$ ipython --no-banner

In [1]: import numpy as np

In [2]: from numpy import linalg as LA

In [3]: np.set_printoptions(suppress=True, linewidth=160)

In [4]: rnd = lambda a: np.round(a, 2) + 0

In [5]: out = np.array([[9, 4, 4, 6, 3, 9, 8, 1, 1, 7],
   ...:     [0, 7, 4, 1, 2, 4, 8, 7, 6, 9],
   ...:     [6, 4, 2, 3, 6, 3, 1, 5, 2, 7],
   ...:     [5, 5, 5, 3, 6, 5, 3, 0, 8, 5],
   ...:     [1, 8, 7, 1, 1, 3, 3, 2, 1, 4],
   ...:     [0, 0, 1, 6, 6, 8, 7, 5, 7, 9],
   ...:     [8, 4, 7, 3, 1, 2, 4, 4, 5, 9],
   ...:     [3, 6, 2, 7, 1, 9, 9, 3, 5, 9],
   ...:     [6, 3, 0, 1, 7, 5, 9, 9, 7, 3],
   ...:     [2, 6, 8, 7, 2, 2, 3, 9, 5, 7]])

In [6]: A = np.triu(out)

In [7]: A
Out[7]: 
array([[9, 4, 4, 6, 3, 9, 8, 1, 1, 7],
       [0, 7, 4, 1, 2, 4, 8, 7, 6, 9],
       [0, 0, 2, 3, 6, 3, 1, 5, 2, 7],
       [0, 0, 0, 3, 6, 5, 3, 0, 8, 5],
       [0, 0, 0, 0, 1, 3, 3, 2, 1, 4],
       [0, 0, 0, 0, 0, 8, 7, 5, 7, 9],
       [0, 0, 0, 0, 0, 0, 4, 4, 5, 9],
       [0, 0, 0, 0, 0, 0, 0, 3, 5, 9],
       [0, 0, 0, 0, 0, 0, 0, 0, 7, 3],
       [0, 0, 0, 0, 0, 0, 0, 0, 0, 7]])

In [8]: # triangular, det is the product of the diagonal

In [9]: rng = np.random.default_rng(48956)

In [10]: idx = rng.permutation(10)

In [11]: idx
Out[11]: array([9, 4, 8, 5, 6, 1, 3, 2, 0, 7])

In [12]: out = A[idx][:, idx]

In [13]: np.diag(out)
Out[13]: array([7, 1, 7, 8, 4, 7, 3, 2, 9, 3])

In [14]: np.allclose(out, A)
Out[14]: False

In [15]: np.trace(out)
Out[15]: np.int64(51)

In [16]: (A + A.T) / 2
Out[16]: 
array([[9. , 2. , 2. , 3. , 1.5, 4.5, 4. , 0.5, 0.5, 3.5],
       [2. , 7. , 2. , 0.5, 1. , 2. , 4. , 3.5, 3. , 4.5],
       [2. , 2. , 2. , 1.5, 3. , 1.5, 0.5, 2.5, 1. , 3.5],
       [3. , 0.5, 1.5, 3. , 3. , 2.5, 1.5, 0. , 4. , 2.5],
       [1.5, 1. , 3. , 3. , 1. , 1.5, 1.5, 1. , 0.5, 2. ],
       [4.5, 2. , 1.5, 2.5, 1.5, 8. , 3.5, 2.5, 3.5, 4.5],
       [4. , 4. , 0.5, 1.5, 1.5, 3.5, 4. , 2. , 2.5, 4.5],
       [0.5, 3.5, 2.5, 0. , 1. , 2.5, 2. , 3. , 2.5, 4.5],
       [0.5, 3. , 1. , 4. , 0.5, 3.5, 2.5, 2.5, 7. , 1.5],
       [3.5, 4.5, 3.5, 2.5, 2. , 4.5, 4.5, 4.5, 1.5, 7. ]])

In [17]: A @ A
Out[17]: 
array([[ 81,  64,  60,  88,  98, 220, 230, 143, 207, 383],
       [  0,  49,  36,  22,  46,  83, 129, 146, 205, 356],
       [  0,   0,   4,  15,  36,  63,  54,  56,  99, 189],
       [  0,   0,   0,   9,  24,  73,  74,  49, 136, 170],
       [  0,   0,   0,   0,   1,  27,  36,  35,  54, 107],
       [  0,   0,   0,   0,   0,  64,  84,  83, 165, 264],
       [  0,   0,   0,   0,   0,   0,  16,  28,  75, 150],
       [  0,   0,   0,   0,   0,   0,   0,   9,  50, 105],
       [  0,   0,   0,   0,   0,   0,   0,   0,  49,  42],
       [  0,   0,   0,   0,   0,   0,   0,   0,   0,  49]])

In [18]: assert A == A.T
Traceback (most recent call last):
  Cell In[18], line 1
    assert A == A.T
ValueError: The truth value of an array with more than one element is ambiguous. Use a.any() or a.all()


In [19]: np.trace(A)
Out[19]: np.int64(51)

In [20]: rnd(np.abs(LA.eigvals(A)).max())
Out[20]: np.float64(9.0)
